$ python -q
>>> import numpy as np
>>> import numpy.linalg as la
>>> np.set_printoptions(suppress=True, linewidth=100)
>>> rd = lambda a: np.round(a, 2) + 0
>>> m1 = np.vander(np.arange(8) - 4, 4, increasing=True)
>>> m1
array([[  1,  -4,  16, -64],
       [  1,  -3,   9, -27],
       [  1,  -2,   4,  -8],
       [  1,  -1,   1,  -1],
       [  1,   0,   0,   0],
       [  1,   1,   1,   1],
       [  1,   2,   4,   8],
       [  1,   3,   9,  27]])
>>> # column 3 dominates
>>> x0 = np.array([2, 2, 5, 4])
>>> h1 = np.maximum(m1 @ x0, 0)
>>> np.flatnonzero(h1 > 1e-9)
array([3, 4, 5, 6, 7])
>>> np.maximum(m1 @ x0, 0) - np.maximum(-m1 @ x0, 0)
array([-182,  -67,  -14,    1,    2,   13,   58,  161])
>>> m1.T @ h1
array([ 235,  611, 1695, 4823])
>>> m1 * (h1 > 1e-9)[:, None]
array([[ 0,  0,  0,  0],
       [ 0,  0,  0,  0],
       [ 0,  0,  0,  0],
       [ 1, -1,  1, -1],
       [ 1,  0,  0,  0],
       [ 1,  1,  1,  1],
       [ 1,  2,  4,  8],
       [ 1,  3,  9, 27]])
>>> rng = np.random.default_rng(9731)
>>> labels = rng.integers(0, 2, 13)
>>> data = np.triu((labels[:, None] == labels) & (rng.random((13, 13)) < 0.8), 1).astype(int)
>>> data += data.T
>>> data
array([[0, 0, 0, 0, 1, 0, 1, 1, 0, 0, 1, 1, 1],
       [0, 0, 0, 0, 1, 0, 0, 0, 0, 0, 1, 1, 0],
       [0, 0, 0, 0, 0, 1, 0, 0, 0, 1, 0, 0, 0],
       [0, 0, 0, 0, 0, 0, 0, 0, 0, 1, 0, 0, 0],
       [1, 1, 0, 0, 0, 0, 1, 0, 1, 0, 1, 1, 0],
       [0, 0, 1, 0, 0, 0, 0, 0, 0, 1, 0, 0, 0],
       [1, 0, 0, 0, 1, 0, 0, 1, 1, 0, 0, 1, 1],
       [1, 0, 0, 0, 0, 0, 1, 0, 0, 0, 1, 1, 1],
       [0, 0, 0, 0, 1, 0, 1, 0, 0, 0, 1, 0, 1],
       [0, 0, 1, 1, 0, 1, 0, 0, 0, 0, 0, 0, 0],
       [1, 1, 0, 0, 1, 0, 0, 1, 1, 0, 0, 0, 1],
       [1, 1, 0, 0, 1, 0, 1, 1, 0, 0, 0, 0, 1],
       [1, 0, 0, 0, 0, 0, 1, 1, 1, 0, 1, 1, 0]])
>>> # splits into 2 blocks
>>> rd(la.eigvalsh(data).min())
np.float64(-2.52)
>>> np.all(la.eigvalsh(data) > 0)
np.False_
>>> Q, evecs = la.qr(data[:, :7])[0], la.qr(data[:, 7:])[0]
>>> sigma = la.svd(Q.T @ evecs, compute_uv=False)
>>> (sigma > 0.9).sum()
np.int64(2)
>>> rd(la.norm(Q @ Q.T - evecs @ evecs.T, 2))
np.float64(1.0)
>>> rd(np.degrees(np.arccos(sigma.clip(0, 1))))
array([10.42, 25.74, 35.26, 59.26, 62.68, 90.  ])
>>> F = np.load("out12.npy")
>>> F
array([[ 0.12, -0.15, -0.1 , -0.3 , -0.22,  0.21, -0.24, -0.17, -0.29, -0.01, -0.39, -0.18, -0.17],
       [ 1.19, -1.26, -0.62, -1.72, -1.2 ,  1.83, -1.74, -1.21, -1.17, -0.54, -1.76, -0.57, -1.84],
       [-2.98,  3.08,  1.49,  4.55,  3.01, -4.49,  4.42,  2.99,  3.  ,  1.57,  4.44,  1.48,  4.49],
       [-3.94,  4.05,  2.06,  6.07,  4.07, -5.99,  6.06,  4.14,  4.12,  2.09,  6.01,  2.02,  6.12],
       [ 0.05, -0.09, -0.08, -0.28, -0.16,  0.22, -0.21, -0.21, -0.09, -0.12, -0.2 , -0.16, -0.21],
       [ 0.69, -0.64, -0.35, -1.02, -0.64,  0.93, -0.94, -0.61, -0.71, -0.26, -1.04, -0.31, -1.05],
       [ 0.82, -0.74, -0.38, -1.14, -0.7 ,  1.24, -1.19, -0.74, -0.73, -0.36, -1.19, -0.48, -1.18],
       [-2.35,  2.35,  1.25,  3.59,  2.34, -3.52,  3.55,  2.38,  2.48,  1.12,  3.57,  1.3 ,  3.58],
       [-3.07,  3.04,  1.6 ,  4.68,  3.04, -4.72,  4.59,  3.04,  3.05,  1.54,  4.61,  1.52,  4.57],
       [-3.46,  3.5 ,  1.74,  5.22,  3.47, -5.2 ,  5.18,  3.43,  3.39,  1.81,  5.14,  1.79,  5.18]])
>>> Uu, sigma, vt = la.svd(F)
>>> np.argmax(sigma[:-1] / (sigma[1:] + 1e-6)) + 1
np.int64(1)
>>> rd(sigma)
array([30.56,  0.32,  0.26,  0.23,  0.17,  0.13,  0.12,  0.1 ,  0.06,  0.05])
>>> other = Uu[:, :1] @ np.diag(sigma[:1]) @ vt[:1]
>>> rd(la.norm(F - other, 2)), rd(sigma[1])
(np.float64(0.32), np.float64(0.32))
>>> la.matrix_rank(other)
np.int64(1)
>>> other = F + rng.integers(-2, 3, (10, 1)) @ rng.integers(-2, 3, (1, 13))
>>> rd(other)
array([[ 0.12, -0.15, -0.1 , -0.3 , -0.22,  0.21, -0.24, -0.17, -0.29, -0.01, -0.39, -0.18, -0.17],
       [ 3.19, -1.26, -1.62, -1.72,  0.8 ,  1.83, -2.74, -0.21, -3.17,  1.46, -0.76, -0.57, -1.84],
       [-4.98,  3.08,  2.49,  4.55,  1.01, -4.49,  5.42,  1.99,  5.  , -0.43,  3.44,  1.48,  4.49],
       [-1.94,  4.05,  1.06,  6.07,  6.07, -5.99,  5.06,  5.14,  2.12,  4.09,  7.01,  2.02,  6.12],
       [-1.95, -0.09,  0.92, -0.28, -2.16,  0.22,  0.79, -1.21,  1.91, -2.12, -1.2 , -0.16, -0.21],
       [ 0.69, -0.64, -0.35, -1.02, -0.64,  0.93, -0.94, -0.61, -0.71, -0.26, -1.04, -0.31, -1.05],
       [ 4.82, -0.74, -2.38, -1.14,  3.3 ,  1.24, -3.19,  1.26, -4.73,  3.64,  0.81, -0.48, -1.18],
       [ 1.65,  2.35, -0.75,  3.59,  6.34, -3.52,  1.55,  4.38, -1.52,  5.12,  5.57,  1.3 ,  3.58],
       [ 0.93,  3.04, -0.4 ,  4.68,  7.04, -4.72,  2.59,  5.04, -0.95,  5.54,  6.61,  1.52,  4.57],
       [ 0.54,  3.5 , -0.26,  5.22,  7.47, -5.2 ,  3.18,  5.43, -0.61,  5.81,  7.14,  1.79,  5.18]])
>>> rd(other - F)
array([[ 0.,  0.,  0.,  0.,  0.,  0.,  0.,  0.,  0.,  0.,  0.,  0.,  0.],
       [ 2.,  0., -1.,  0.,  2.,  0., -1.,  1., -2.,  2.,  1.,  0.,  0.],
       [-2.,  0.,  1.,  0., -2.,  0.,  1., -1.,  2., -2., -1.,  0.,  0.],
       [ 2.,  0., -1.,  0.,  2.,  0., -1.,  1., -2.,  2.,  1.,  0.,  0.],
       [-2.,  0.,  1.,  0., -2.,  0.,  1., -1.,  2., -2., -1.,  0.,  0.],
       [ 0.,  0.,  0.,  0.,  0.,  0.,  0.,  0.,  0.,  0.,  0.,  0.,  0.],
       [ 4.,  0., -2.,  0.,  4.,  0., -2.,  2., -4.,  4.,  2.,  0.,  0.],
       [ 4.,  0., -2.,  0.,  4.,  0., -2.,  2., -4.,  4.,  2.,  0.,  0.],
       [ 4.,  0., -2.,  0.,  4.,  0., -2.,  2., -4.,  4.,  2.,  0.,  0.],
       [ 4.,  0., -2.,  0.,  4.,  0., -2.,  2., -4.,  4.,  2.,  0.,  0.]])
>>> rd(la.svd(other - F, compute_uv=False))
array([20.,  0.,  0.,  0.,  0.,  0.,  0.,  0.,  0.,  0.])
